$ python -q
>>> import numpy as np
>>> import numpy.linalg as la
>>> np.set_printoptions(precision=3, suppress=True, linewidth=100, floatmode="fixed")
>>> rnd = lambda a: np.round(a, 3) + 0
>>> F = np.load("arr.npy")
>>> print(F)
[[-5 -2  4  5  8 -4 -2 -3]
 [ 0  6  6  5 -6  2  8 -2]
 [ 0  0  2  7 -4  0  8 -7]
 [ 0  0  0  2 -8  6  9 -2]
 [ 0  0  0  0 -7  3 -6 -8]
 [ 0  0  0  0  0  6  2 -8]
 [ 0  0  0  0  0  0 -9 -5]
 [ 0  0  0  0  0  0  0  2]]
>>> x = np.array([2, -1, -2, 1, -1, 2, -1, 2])
>>> rhs = F @ x
>>> print(rhs)
[-31 -15 -15   9   3  -6  -1   4]
>>> print(rnd(la.solve(F, rhs)))
[ 2.000 -1.000 -2.000  1.000 -1.000  2.000 -1.000  2.000]
>>> print(rnd(la.solve(F, rhs + F[:, 2])))
[ 2.000 -1.000 -1.000  1.000 -1.000  2.000 -1.000  2.000]
>>> r0, v = F[2], F[4]
>>> print(r0 @ v)
36
>>> p = (r0 @ v) / (r0 @ r0) * r0
>>> print(rnd(la.norm(r0 + v) ** 2 + la.norm(r0 - v) ** 2))
680.0
>>> print(rnd((v - p) @ r0))
0.0
>>> print(la.matrix_rank(np.outer(r0, v)))
1
>>> print(rnd(np.abs(la.eigvals(F)).max()))
9.0
>>> print(rnd(np.sort(np.abs(la.eigvals(F)))))
[2.000 2.000 2.000 5.000 6.000 6.000 7.000 9.000]
>>> print(np.trace(F))
-3
>>> B = F / la.norm(F, axis=1, keepdims=True)
>>> gram = B @ B.T
>>> print((np.abs(gram) > 0.9).astype(int))
[[1 0 0 0 0 0 0 0]
 [0 1 0 0 0 0 0 0]
 [0 0 1 0 0 0 0 0]
 [0 0 0 1 0 0 0 0]
 [0 0 0 0 1 0 0 0]
 [0 0 0 0 0 1 0 0]
 [0 0 0 0 0 0 1 0]
 [0 0 0 0 0 0 0 1]]
>>> print(rnd(np.degrees(np.arccos(np.clip(gram[2, 0], -1, 1)))))
84.67
>>> print((gram - 2 * np.eye(8)).round(6).argmax(axis=1))
[6 2 1 1 6 4 4 1]
>>> m1 = np.loadtxt("test15.csv", delimiter=",")
>>> print(rnd(m1))
[[0.293 0.210 0.126 0.210 0.293 0.042 0.126]
 [0.210 0.150 0.090 0.150 0.210 0.030 0.090]
 [0.126 0.090 0.054 0.090 0.126 0.018 0.054]
 [0.210 0.150 0.090 0.150 0.210 0.030 0.090]
 [0.293 0.210 0.126 0.210 0.293 0.042 0.126]
 [0.042 0.030 0.018 0.030 0.042 0.006 0.018]
 [0.126 0.090 0.054 0.090 0.126 0.018 0.054]]
>>> T = np.stack([m1, 3 * m1, m1[::-1]])
>>> print((T @ m1.T).shape)
(3, 7, 7)
>>> print(T.shape)
(3, 7, 7)
>>> print(rnd(la.norm(m1, 2) / la.norm(m1)))
1.0
>>> print(np.argsort(-la.norm(m1, axis=0).round(6), kind="stable")[:3])
[0 4 1]
>>> print([round(float(x), 3) for x in la.svd(m1, compute_uv=False)[:3]])
[1.0, 0.0, 0.0]
>>> print(la.matrix_rank(m1, rtol=0.1))
1
>>> left, s, vt = la.svd(m1)
>>> print(rnd(s))
[1.000 0.000 0.000 0.000 0.000 0.000 0.000]
>>> print(np.argmax(s[:-1] / (s[1:] + 1e-6)) + 1)
1
>>> B = left[:, :1] @ np.diag(s[:1]) @ vt[:1]
>>> print(rnd(B))
[[0.293 0.210 0.126 0.210 0.293 0.042 0.126]
 [0.210 0.150 0.090 0.150 0.210 0.030 0.090]
 [0.126 0.090 0.054 0.090 0.126 0.018 0.054]
 [0.210 0.150 0.090 0.150 0.210 0.030 0.090]
 [0.293 0.210 0.126 0.210 0.293 0.042 0.126]
 [0.042 0.030 0.018 0.030 0.042 0.006 0.018]
 [0.126 0.090 0.054 0.090 0.126 0.018 0.054]]
>>> print(rnd(la.norm(m1 - B) / la.norm(m1)))
0.0
>>> print(la.matrix_rank(B))
1
>>> print(la.matrix_rank(m1, rtol=0.05))
1
>>> print(rnd(la.norm(m1 - B, 2)), rnd(s[1]))
0.0 0.0
>>> rng = np.random.default_rng(4654)
>>> z = rng.permutation(7)
>>> print(z)
[4 6 1 3 5 0 2]
>>> B = m1[z][:, z]
>>> print(rnd(la.det(B)), rnd(la.det(m1[z])))
0.0 0.0
>>> vals, V = la.eigh(m1)
>>> x = np.array([-3, 2, 0, 1, 7, -1, -1])
>>> print(rnd(la.eigvalsh(m1[1:, 1:])))
[0.000 0.000 0.000 0.000 0.000 0.707]
>>> print(rnd(V * np.maximum(vals, 0) @ V.T))
[[0.293 0.210 0.126 0.210 0.293 0.042 0.126]
 [0.210 0.150 0.090 0.150 0.210 0.030 0.090]
 [0.126 0.090 0.054 0.090 0.126 0.018 0.054]
 [0.210 0.150 0.090 0.150 0.210 0.030 0.090]
 [0.293 0.210 0.126 0.210 0.293 0.042 0.126]
 [0.042 0.030 0.018 0.030 0.042 0.006 0.018]
 [0.126 0.090 0.054 0.090 0.126 0.018 0.054]]
>>> print(rnd(V * np.abs(vals) @ V.T))
[[0.293 0.210 0.126 0.210 0.293 0.042 0.126]
 [0.210 0.150 0.090 0.150 0.210 0.030 0.090]
 [0.126 0.090 0.054 0.090 0.126 0.018 0.054]
 [0.210 0.150 0.090 0.150 0.210 0.030 0.090]
 [0.293 0.210 0.126 0.210 0.293 0.042 0.126]
 [0.042 0.030 0.018 0.030 0.042 0.006 0.018]
 [0.126 0.090 0.054 0.090 0.126 0.018 0.054]]
>>> feats = np.loadtxt("dump.csv", delimiter=",")
>>> print(feats)
[[ 0.000 -3.000  0.000]
 [ 0.000  0.000 -1.000]
 [ 0.000  0.000  0.000]]
>>> w1 = np.array([[0, 5], [5, 8], [8, 9]])
>>> b = np.array([-2, 3])
>>> act = np.maximum(feats @ w1 + b, 0)
>>> print((act > 0).astype(int))
[[0 0]
 [0 0]
 [0 1]]
>>> print(act)
[[0.000 0.000]
 [0.000 0.000]
 [0.000 3.000]]
>>> print(la.matrix_rank(act))
1
>>> Z = np.array([[2, 2], [1, 2]])
>>> print(act @ Z)
[[0.000 0.000]
 [0.000 0.000]
 [3.000 6.000]]
>>> print(la.matrix_rank(feats - feats[0, 0] * np.eye(3)))
2
>>> print([int(la.matrix_rank(la.matrix_power(feats, p))) for p in range(1, 4)])
[2, 1, 0]
>>> print(np.trace(feats))
0.0
>>> print(rnd(la.det(feats)))
0.0
>>> print((feats - feats.T) / 2)
[[ 0.000 -1.500  0.000]
 [ 1.500  0.000 -0.500]
 [ 0.000  0.500  0.000]]
>>> print(np.allclose(feats @ feats.T, feats.T @ feats))
False
>>> print(rnd(np.abs(la.eigvals(feats)).max()))
0.0
>>> proj = np.triu(np.array([[0, 3, 3], [0, 2, 4], [0, 5, 1]]), 1) + np.eye(3)
>>> B = proj @ feats @ la.inv(proj)
>>> print(la.matrix_rank(B))
2
>>> arr = np.load("out17.npy")
>>> print(arr)
[[ 11.894  -8.710  29.866 -13.927 -18.925  -1.225  -2.674  18.339]
 [ -6.168   5.458  -6.395  15.245   5.386 -18.520  38.730 -14.779]
 [ -2.733  -5.511   0.397  -4.265   7.546  15.273   6.723  -8.894]
 [-28.717 -12.891  -5.348  34.148 -30.717   7.616 -18.080 -25.919]
 [ -7.805 -15.642  -2.250   5.266   1.849  13.577  -0.998 -18.630]
 [ -0.784 -27.846   8.662 -18.883  11.046  12.678  -9.296  30.950]
 [  6.012 -11.349  -2.392  13.094 -18.839  -0.378  -6.294  10.474]
 [  9.641  20.280  20.766  13.688 -14.535 -18.915   4.278   6.914]
 [-32.237  14.526   3.298   0.104   5.984 -21.009  25.152  -6.181]
 [  2.305  18.868   4.682  26.596   2.369  -2.961  -8.545  -5.068]
 [-11.630  -9.124  14.886 -14.845  -5.537  14.820  24.161   2.273]
 [ 10.352   7.613  -8.748  -9.356  -6.118  -9.998  -0.326 -17.163]
 [ -5.738  -3.872   8.449  32.578   2.017  16.956  -1.038  -2.185]
 [ -8.965   2.501  -3.071  -6.790  35.132 -17.114  -4.207  -8.371]
 [-22.032 -41.815  -9.973  -8.700  -2.816  11.174  -1.603  -0.498]
 [ 20.809  -4.429   9.639 -25.844   8.560 -16.647   6.196  -4.673]
 [  4.714  11.483  -7.719   1.250  16.743   0.195   0.150 -15.765]
 [  1.518  -5.331  -5.241  -5.118 -15.531   5.542  -0.627 -16.846]
 [-16.940   2.969  19.335  -7.223  27.825   3.626  15.904  14.071]]
>>> proj = arr @ la.solve(arr.T @ arr, arr.T)
>>> print(rnd(proj @ arr[:, 2]))
[29.866 -6.395  0.397 -5.348 -2.250  8.662 -2.392 20.766  3.298  4.682 14.886 -8.748  8.449 -3.071
 -9.973  9.639 -7.719 -5.241 19.335]
>>> print(rnd(la.eigvalsh(proj)))
[0.000 0.000 0.000 0.000 0.000 0.000 0.000 0.000 0.000 0.000 0.000 1.000 1.000 1.000 1.000 1.000
 1.000 1.000 1.000]
>>> print(rnd(np.trace(proj)))
8.0
>>> print(la.matrix_rank(np.eye(19) - proj))
11
>>> x = np.array([5, 5, 3, -5, 4, -3, -1, -5])
>>> rhs = arr @ x
>>> try:
...     la.solve(arr, rhs)
... except la.LinAlgError as e:
...     print("failed:", e)
... 
failed: Last 2 dimensions of the array must be square
>>> print(rnd(la.solve(arr.T @ arr, arr.T @ rhs)))
[ 5.000  5.000  3.000 -5.000  4.000 -3.000 -1.000 -5.000]
>>> print(rnd(la.pinv(arr) @ arr))
[[1.000 0.000 0.000 0.000 0.000 0.000 0.000 0.000]
 [0.000 1.000 0.000 0.000 0.000 0.000 0.000 0.000]
 [0.000 0.000 1.000 0.000 0.000 0.000 0.000 0.000]
 [0.000 0.000 0.000 1.000 0.000 0.000 0.000 0.000]
 [0.000 0.000 0.000 0.000 1.000 0.000 0.000 0.000]
 [0.000 0.000 0.000 0.000 0.000 1.000 0.000 0.000]
 [0.000 0.000 0.000 0.000 0.000 0.000 1.000 0.000]
 [0.000 0.000 0.000 0.000 0.000 0.000 0.000 1.000]]
>>> rhs = rhs + 0.02 * rng.normal(size=19)
>>> print(rnd(rhs))
[  14.080   13.280    3.388 -392.817  -89.464 -162.007 -219.603  103.238   13.520   39.163  -87.002
  202.019 -216.441  230.370 -346.329  341.406  196.652   -3.039   38.423]
>>> b, *_ = la.lstsq(arr, rhs)
>>> print([round(float(la.norm(la.solve(arr.T @ arr + lam * np.eye(8), arr.T @ rhs))), 2) for lam in (0, 1, 10, 100)])
[11.62, 11.61, 11.57, 11.19]
>>> print(b.round())
[ 5.000  5.000  3.000 -5.000  4.000 -3.000 -1.000 -5.000]
>>> Z = arr[[4, 16]].astype(float)
>>> for _ in range(3):
...     z = la.norm(arr[:, None] - Z, axis=-1).argmin(axis=1)
...     Z = np.array([arr[z == j].mean(axis=0) for j in range(2)])
... 
>>> print(z)
[0 1 0 0 0 0 0 1 1 1 0 1 0 1 0 1 1 0 1]
>>> print(np.abs(Z[1] - Z[0]).argmax())
1
>>> print(np.bincount(z))
[10  9]
>>> gram = np.cov(arr, rowvar=False)
>>> print(rnd(arr.std(axis=0)))
[13.620 15.081 10.989 16.641 15.890 12.842 13.351 14.062]
>>> print(rnd(la.eigvalsh(gram)[::-1]))
[461.530 428.034 290.467 194.752 161.611  82.205  53.609  20.878]
>>> print(np.argsort(-arr.std(axis=0).round(6), kind="stable"))
[3 4 1 7 0 6 5 2]
>>> d = la.norm(arr[:, None] - arr[None], axis=-1)
>>> print(d[2].round(6).argsort(kind="stable")[:4])
[ 2  4 17 16]
>>> print((d + 1e9 * np.eye(19)).round(6).argmin(axis=1))
[ 6  8  4  4  2  0 17  9  1 12  2 17  9 16  4 11 11 11 10]
>>> print(rnd(d[:5, :5]))
[[ 0.000 79.963 54.670 87.357 62.097]
 [79.963  0.000 52.579 80.880 56.573]
 [54.670 52.579  0.000 68.308 20.395]
 [87.357 80.880 68.308  0.000 52.246]
 [62.097 56.573 20.395 52.246  0.000]]
>>> W0 = np.array([[0, 3, 0, 3, 0, 3],
...     [-1, 3, -1, 3, -1, 3],
...     [-1, -2, -1, -2, -1, -2],
...     [0, 3, 0, 3, 0, 3],
...     [-1, 3, -1, 3, -1, 3],
...     [-1, -2, -1, -2, -1, -2]])
>>> rank = la.matrix_rank(W0)
>>> print(rank)
2
>>> N = la.svd(W0)[2][rank:].T
>>> print(la.matrix_rank(W0.T @ W0), la.matrix_rank(W0 @ W0.T))
2 2
>>> print(np.allclose(W0 @ N, 0))
True
>>> print(rnd(N @ N.T))
[[ 0.667  0.000 -0.333  0.000 -0.333  0.000]
 [ 0.000  0.667  0.000 -0.333  0.000 -0.333]
 [-0.333  0.000  0.667  0.000 -0.333  0.000]
 [ 0.000 -0.333  0.000  0.667  0.000 -0.333]
 [-0.333  0.000 -0.333  0.000  0.667  0.000]
 [ 0.000 -0.333  0.000 -0.333  0.000  0.667]]
>>> print(N.shape)
(6, 4)
>>> print([int(la.matrix_rank(np.delete(W0, i, axis=0))) for i in range(6)])
[2, 2, 2, 2, 2, 2]
>>> B = W0 / np.sqrt((W0 ** 2).mean(axis=1, keepdims=True))
>>> print(rnd(B[3]))
[0.000 1.414 0.000 1.414 0.000 1.414]
>>> print(rnd(la.norm(B, axis=1)))
[2.449 2.449 2.449 2.449 2.449 2.449]
>>> print(la.matrix_rank(B) == la.matrix_rank(W0))
True
>>> print(W0 - W0.mean(axis=1, keepdims=True))
[[-1.500  1.500 -1.500  1.500 -1.500  1.500]
 [-2.000  2.000 -2.000  2.000 -2.000  2.000]
 [ 0.500 -0.500  0.500 -0.500  0.500 -0.500]
 [-1.500  1.500 -1.500  1.500 -1.500  1.500]
 [-2.000  2.000 -2.000  2.000 -2.000  2.000]
 [ 0.500 -0.500  0.500 -0.500  0.500 -0.500]]
